>>> import numpy as np
>>> np.set_printoptions(precision=2, suppress=True, linewidth=100, floatmode="fixed")
>>> A2 = np.array([[-2, 0], [-3, 1]])
>>> M = np.tile(A2, (2, 2))
>>> M
array([[-2,  0, -2,  0],
       [-3,  1, -3,  1],
       [-2,  0, -2,  0],
       [-3,  1, -3,  1]])
>>> P = np.triu(np.array([[4, -2, -2, -1], [4, 4, 3, -4], [-3, -1, 4, -4], [3, 0, 2, -4]]), 1) + np.eye(4)
>>> A2 = P @ M @ np.linalg.inv(P)
>>> A2
array([[ 11.00,  19.00, -24.00, -12.00],
       [  3.00,   3.00,   0.00,  12.00],
       [ 10.00,  16.00, -18.00,  -2.00],
       [ -3.00,  -5.00,   6.00,   2.00]])
>>> P @ M - M @ P
array([[ 13.00,  -7.00,   9.00, -13.00],
       [  6.00, -10.00,  -3.00, -15.00],
       [ 12.00,  -8.00,   8.00, -14.00],
       [  0.00,  -6.00,  -9.00, -11.00]])
>>> np.trace(A2), np.trace(M)
(np.float64(-2.0), np.int64(-2))
>>> U, sigma, Vh = np.linalg.svd(M)
>>> print(sigma.round(2) + 0)
[7.40 1.08 0.00 0.00]
>>> np.argmax(sigma[:-1] / (sigma[1:] + 1e-6)) + 1
np.int64(2)
>>> A2 = U[:, :2] @ np.diag(sigma[:2]) @ Vh[:2]
>>> round(float(np.linalg.norm(M - A2, 2)), 2), round(sigma[2], 2)
(0.0, np.float64(0.0))
>>> round(np.abs(M - A2).max(), 2)
np.float64(0.0)
>>> np.linalg.matrix_rank(A2)
np.int64(2)
>>> np.round(np.sort(np.abs(np.linalg.eigvals(M))), 2) + 0
array([0.00, 0.00, 2.00, 4.00])
>>> (M - M.T) / 2
array([[ 0.00,  1.50,  0.00,  1.50],
       [-1.50,  0.00, -1.50,  0.00],
       [ 0.00,  1.50,  0.00,  1.50],
       [-1.50,  0.00, -1.50,  0.00]])
>>> np.linalg.determinant(M)
Traceback (most recent call last):
  File "<python-input-19>", line 1, in <module>
    np.linalg.determinant(M)
    ^^^^^^^^^^^^^^^^^^^^^
AttributeError: module 'numpy.linalg' has no attribute 'determinant'
>>> np.trace(M)
np.int64(-2)
>>> A2 = np.array([[0.1, -0.2], [-0.7, 0.1], [-1.4, 0.9]])
>>> C = np.array([[-1.0, -0.7, -0.5, -0.6, 1.4], [-0.3, 0.6, -0.3, 0.7, 1.6]])
>>> data = A2 @ C
>>> data
array([[-0.04, -0.19,  0.01, -0.20, -0.18],
       [ 0.67,  0.55,  0.32,  0.49, -0.82],
       [ 1.13,  1.52,  0.43,  1.47, -0.52]])
>>> A2 = np.array([[4, 4, 3], [-3, -2, 5]])
>>> C = np.kron(A2, data)
>>> C.shape
(6, 15)
>>> print(round(np.linalg.norm(C, 2), 2), round(float(np.linalg.norm(A2, 2) * np.linalg.norm(data, 2)), 2))
18.5 18.5
>>> U, sigma, Vh = np.linalg.svd(data)
>>> V = Vh[:(sigma > 1e-8).sum()]
>>> rng = np.random.default_rng(73)
>>> x0 = data[1] + 4 * data[2] + rng.integers(2) * np.eye(5)[1]
>>> x0
array([ 5.19,  7.63,  2.04,  6.37, -2.90])
>>> print(np.linalg.matrix_rank(np.vstack([data, x0])))
3
>>> np.allclose(V.T @ V @ x0, x0)
False
>>> ang = np.radians(30)
>>> R = np.eye(4)
>>> R[0, 0] = R[2, 2] = np.cos(ang)
>>> R[0, 2], R[2, 0] = -np.sin(ang), np.sin(ang)
>>> R
array([[ 0.87,  0.00, -0.50,  0.00],
       [ 0.00,  1.00,  0.00,  0.00],
       [ 0.50,  0.00,  0.87,  0.00],
       [ 0.00,  0.00,  0.00,  1.00]])
>>> A2 = M @ R.T
>>> np.round(np.linalg.det(R), 2), round(np.trace(R), 2)
(np.float64(1.0), np.float64(3.73))
>>> np.allclose(M @ M.T, A2 @ A2.T)
True
>>> np.round(np.linalg.svd(M, compute_uv=False), 2) + 0, np.round(np.linalg.svd(A2, compute_uv=False), 2) + 0
(array([7.40, 1.08, 0.00, 0.00]), array([7.40, 1.08, 0.00, 0.00]))
>>> A2
array([[-0.73,  0.00, -2.73,  0.00],
       [-1.10,  1.00, -4.10,  1.00],
       [-0.73,  0.00, -2.73,  0.00],
       [-1.10,  1.00, -4.10,  1.00]])
>>> np.abs(A2 - M).max(axis=0)
array([1.90, 0.00, 1.10, 0.00])
>>> t3 = np.stack([M, -1 * M, M[::-1]])
>>> np.linalg.matrix_rank(t3)
array([2, 2, 2])
>>> r = np.linalg.matrix_rank(data)
>>> r
np.int64(2)
>>> N = np.linalg.svd(data)[2][r:].T
>>> [int(np.linalg.matrix_rank(data[:, :j + 1])) for j in range(5)]
[1, 2, 2, 2, 2]
>>> [int(np.linalg.matrix_rank(data[:i])) for i in range(1, len(data) + 1)]
[1, 2, 2]
>>> np.linalg.matrix_rank(data.T @ data), np.linalg.matrix_rank(data @ data.T)
(np.int64(2), np.int64(2))
>>> mat = np.loadtxt("m.csv", delimiter=",")
>>> mat
array([[-0.83, -0.22, -0.49,  0.16],
       [-0.24, -0.46,  0.75,  0.40],
       [ 0.44, -0.82, -0.37,  0.03],
       [ 0.24,  0.27, -0.23,  0.90]])
>>> np.round(np.einsum("ii->", mat), 2)
np.float64(-0.76)
>>> print(round(float(np.einsum("ij,ji->", mat, mat)), 2))
0.58
>>> round(float(np.linalg.eigvals(mat).sum().real), 2)
-0.76
>>> np.round(np.linalg.det(mat[::-1]), 2)
np.float64(-1.0)
>>> round(np.linalg.det(2 * mat), 2), round(np.linalg.det(mat), 2)
(np.float64(-16.0), np.float64(-1.0))
>>> W0 = np.load("sample0.npy")
>>> W0
array([[ 0.20, -0.07, -0.13,  0.26, -0.26],
       [-0.07,  0.02,  0.04, -0.09,  0.09],
       [-0.13,  0.04,  0.09, -0.17,  0.17],
       [ 0.26, -0.09, -0.17,  0.35, -0.35],
       [-0.26,  0.09,  0.17, -0.35,  0.35]])
>>> P = np.triu(np.array([[3, 3, -3, -5], [-4, -5, 1, 5], [-5, 1, 4, 1], [2, 2, 4, 0]]), 1) + np.eye(4)
>>> A2 = P @ mat @ np.linalg.inv(P)
>>> round(float(np.trace(A2)), 2), round(float(np.trace(mat)), 2)
(-0.76, -0.76)
>>> np.linalg.matrix_rank(A2)
np.int64(4)
>>> round(float(np.linalg.det(A2)), 2)
-1.0
>>> np.round(np.poly(A2), 2) + 0
array([ 1.00,  0.76,  0.00, -0.76, -1.00])
>>> round(float(np.linalg.norm(W0, 2) / np.linalg.norm(W0)), 2)
1.0
>>> np.linalg.matrix_rank(W0, rtol=0.1)
np.int64(1)
>>> print([round(float(x), 2) for x in np.linalg.svd(W0, compute_uv=False)[:3]])
[1.0, 0.0, 0.0]
>>> F = np.load("arr.npy")
>>> print(F)
[[  1.44  -8.26   6.31  -3.71]
 [ -2.83  15.57   1.80  -1.30]
 [ -0.66  11.62   1.32   4.64]
 [ -0.49 -12.54  -7.22   0.12]
 [ -0.40 -13.39  11.90  -2.94]
 [  0.58  -1.57   1.05   0.47]
 [ -0.26   5.81   2.91   4.36]
 [  0.91 -26.56   1.98  -1.01]
 [  0.88  16.11   8.11  -2.90]
 [  0.83 -13.21 -10.28   0.39]
 [  2.64 -13.58  -1.41  -1.60]
 [ -1.23   9.74   7.65   5.86]
 [ -0.58   7.45   0.43  -2.82]
 [  0.05  15.65  -6.03  -3.13]
 [ -0.78  -5.59  -1.38   6.80]
 [ -0.12   6.16  -1.31  -0.10]
 [  0.62  15.78  -0.83   2.14]
 [ -0.97  10.54   1.36   2.82]]
>>> C = F[[9, 16]].astype(float)
>>> for _ in range(7):
...     z = np.linalg.norm(F[:, None] - C, axis=-1).argmin(axis=1)
...     C = np.array([F[z == j].mean(axis=0) for j in range(2)])
... 
>>> print(z)
[0 1 1 0 0 0 1 0 1 0 0 1 1 1 0 1 1 1]
>>> np.bincount(z)
array([ 8, 10])
>>> print(C)
[[  0.59 -11.84   0.12  -0.18]
 [ -0.51  11.44   1.54   0.96]]
>>> np.abs(C[1] - C[0]).argmax()
np.int64(1)
>>> C[1] - C[0]
array([-1.10, 23.28,  1.42,  1.14])
>>> q, R = np.linalg.qr(mat)
>>> q.shape, R.shape
((4, 4), (4, 4))
>>> R.round(2) + 0
array([[1.00, 0.00, 0.00, 0.00],
       [0.00, 1.00, 0.00, 0.00],
       [0.00, 0.00, 1.00, 0.00],
       [0.00, 0.00, 0.00, 1.00]])
>>> round(float(abs(R[0, 0])), 2), round(float(np.linalg.norm(mat[:, 0])), 2)
(1.0, 1.0)
>>> q
array([[-0.83, -0.22, -0.49,  0.16],
       [-0.24, -0.46,  0.75,  0.40],
       [ 0.44, -0.82, -0.37,  0.03],
       [ 0.24,  0.27, -0.23,  0.90]])
>>> np.trace(q @ q.T)
np.float64(4.0)
>>> np.round(q.T @ q, 2) + 0
array([[1.00, 0.00, 0.00, 0.00],
       [0.00, 1.00, 0.00, 0.00],
       [0.00, 0.00, 1.00, 0.00],
       [0.00, 0.00, 0.00, 1.00]])
>>> F[18]
Traceback (most recent call last):
  File "<python-input-89>", line 1, in <module>
    F[18]
    ~^^^^
IndexError: index 18 is out of bounds for axis 0 with size 18
>>> round(np.linalg.norm(F), 2)
np.float64(60.88)
>>> F.mean(axis=0)
array([-0.02,  1.10,  0.91,  0.45])
>>> np.zeros(18, 4)
Traceback (most recent call last):
  File "<python-input-92>", line 1, in <module>
    np.zeros(18, 4)
    ~~~~~~~~^^^^^^^
TypeError: Cannot interpret '4' as a data type
>>> np.unravel_index(np.abs(F).argmax(), F.shape)
(np.int64(7), np.int64(1))
>>> Ac = F - F.mean(axis=1)
Traceback (most recent call last):
  File "<python-input-94>", line 1, in <module>
    Ac = F - F.mean(axis=1)
         ~~^~~~~~~~~~~~~~~~
ValueError: operands could not be broadcast together with shapes (18,4) (18,) 
>>> Ac = F - F.mean(axis=0)
>>> U, sigma, Vh = np.linalg.svd(Ac, full_matrices=False)
>>> np.linalg.matrix_rank(Ac)
np.int64(4)
>>> print(np.searchsorted(np.cumsum(sigma ** 2) / (sigma ** 2).sum(), 0.9) + 1)
2
>>> np.round(sigma ** 2 / (sigma ** 2).sum(), 2) + 0
array([0.81, 0.14, 0.05, 0.00])
>>> np.abs(Vh[0]).argmax()
np.int64(1)
>>> m1 = np.loadtxt("data.csv", delimiter=",")
>>> m1
array([[  0.10,   3.71,  20.60],
       [  8.42,   2.35,  37.62],
       [  1.08,   7.44,  25.25],
       [-13.16,   9.48, -15.68],
       [  4.38,   2.30,   2.38],
       [-14.40,   1.10, -22.11],
       [ -7.67,   4.00, -11.66],
       [-18.84,  -8.85, -12.78],
       [ -3.23,   1.12,  45.80],
       [  1.31,  -3.04, -28.15],
       [-13.74,   3.52,  18.87],
       [ 14.17,   3.67,   3.22],
       [ -1.25,   1.78,  17.52],
       [ 11.99,  -6.63,  31.62],
       [ 12.87,   1.85, -12.40],
       [  8.21,  12.38,  12.55],
       [ -1.52, -11.43,  16.71],
       [ 17.32,   5.27, -12.12]])
>>> G = np.cov(m1, rowvar=False)
>>> np.argsort(-m1.std(axis=0).round(6), kind="stable")
array([2, 0, 1])
>>> round(float(np.corrcoef(m1[:, 0], m1[:, 1])[0, 1]), 2)
0.16
>>> print(np.argwhere(np.triu(np.abs(np.corrcoef(m1.T)) > 0.8, 1)))
[]
>>> print(m1.std(axis=0))
[10.45  5.84 21.15]
>>> np.linalg.eigvalsh(G)[::-1]
array([480.44, 110.38,  34.69])
>>> np.corrcoef(m1.T)
array([[ 1.00,  0.16,  0.21],
       [ 0.16,  1.00, -0.01],
       [ 0.21, -0.01,  1.00]])
>>> x0 = np.array([3, 1, -3])
>>> y = m1 @ x0
>>> print(np.round(np.linalg.pinv(m1) @ m1, 2) + 0)
[[1.00 0.00 0.00]
 [0.00 1.00 0.00]
 [0.00 0.00 1.00]]
>>> try:
...     np.linalg.solve(m1, y)
... except np.linalg.LinAlgError as e:
...     print(repr(e))
... 
LinAlgError('Last 2 dimensions of the array must be square')
>>> y = y + 0.1 * rng.normal(size=18)
>>> y
array([ -57.71,  -85.29,  -65.04,   17.07,    8.11,   24.28,   15.87,  -27.15, -145.86,   85.18,
        -94.47,   36.44,  -54.39,  -65.43,   77.64,   -0.46,  -66.20,   93.41])
>>> b, *_ = np.linalg.lstsq(m1, y)
>>> [round(float(np.linalg.norm(np.linalg.solve(m1.T @ m1 + lam * np.eye(3), m1.T @ y))), 2) for lam in (0, 1, 10, 100)]
[4.36, 4.36, 4.34, 4.19]
>>> print(np.round(np.linalg.norm(y - m1 @ b), 2))
0.45
>>> Ac = (m1 - m1.mean(axis=0)) / m1.std(axis=0)
>>> np.argwhere(np.abs(Ac) > 2)
array([[16,  1]])
>>> b = np.linalg.lstsq(np.delete(Ac, 1, axis=1), Ac[:, 1])[0]
>>> np.abs(b).argmax()
np.int64(0)
>>> t3 = np.stack([m1, 3 * m1, m1[::-1]])
>>> print(np.linalg.matrix_rank(t3))
[3 3 3]
>>> np.linalg.matrix_rank(t3.reshape(3, -1))
np.int64(2)
>>> np.linalg.norm(t3, axis=(1, 2))
array([107.00, 321.01, 107.00])
>>> t3.shape
(3, 18, 3)
>>> K = np.loadtxt("w.csv", delimiter=",")
>>> K
array([[ -6.00,   4.72,  -5.63, -13.88],
       [ -6.00,   4.17,  -4.35, -14.34],
       [ -6.00,   7.82,   2.75,  -3.48],
       [ -6.00,   5.23,  -3.85, -11.96],
       [ -6.00,   6.38,  -0.89,  -8.20],
       [ -6.00,   5.73,  -4.86, -11.47],
       [ -6.00,   4.97,  -1.75, -11.43],
       [ -6.00,   7.31,   3.79,  -3.98],
       [ -6.00,   7.48,  -1.50,  -6.29],
       [ -6.00,   4.79,  -6.29, -14.06],
       [ -6.00,   8.34,   3.70,  -1.97],
       [ -6.00,   8.12,   3.39,  -2.56]])
>>> U, sigma, Vh = np.linalg.svd(K)
>>> np.argmax(sigma[:-1] / (sigma[1:] + 1e-6)) + 1
np.int64(3)
>>> A2 = U[:, :3] @ np.diag(sigma[:3]) @ Vh[:3]
>>> A2
array([[ -6.00,   4.72,  -5.63, -13.88],
       [ -6.00,   4.17,  -4.35, -14.34],
       [ -6.00,   7.82,   2.75,  -3.48],
       [ -6.00,   5.23,  -3.85, -11.96],
       [ -6.00,   6.38,  -0.89,  -8.20],
       [ -6.00,   5.73,  -4.86, -11.47],
       [ -6.00,   4.97,  -1.75, -11.43],
       [ -6.00,   7.31,   3.79,  -3.98],
       [ -6.00,   7.48,  -1.50,  -6.29],
       [ -6.00,   4.79,  -6.29, -14.06],
       [ -6.00,   8.34,   3.70,  -1.97],
       [ -6.00,   8.12,   3.39,  -2.56]])
>>> round(np.abs(K - A2).max(), 2)
np.float64(0.0)
>>> np.round(np.linalg.norm(K - A2) / np.linalg.norm(K), 2)
np.float64(0.0)
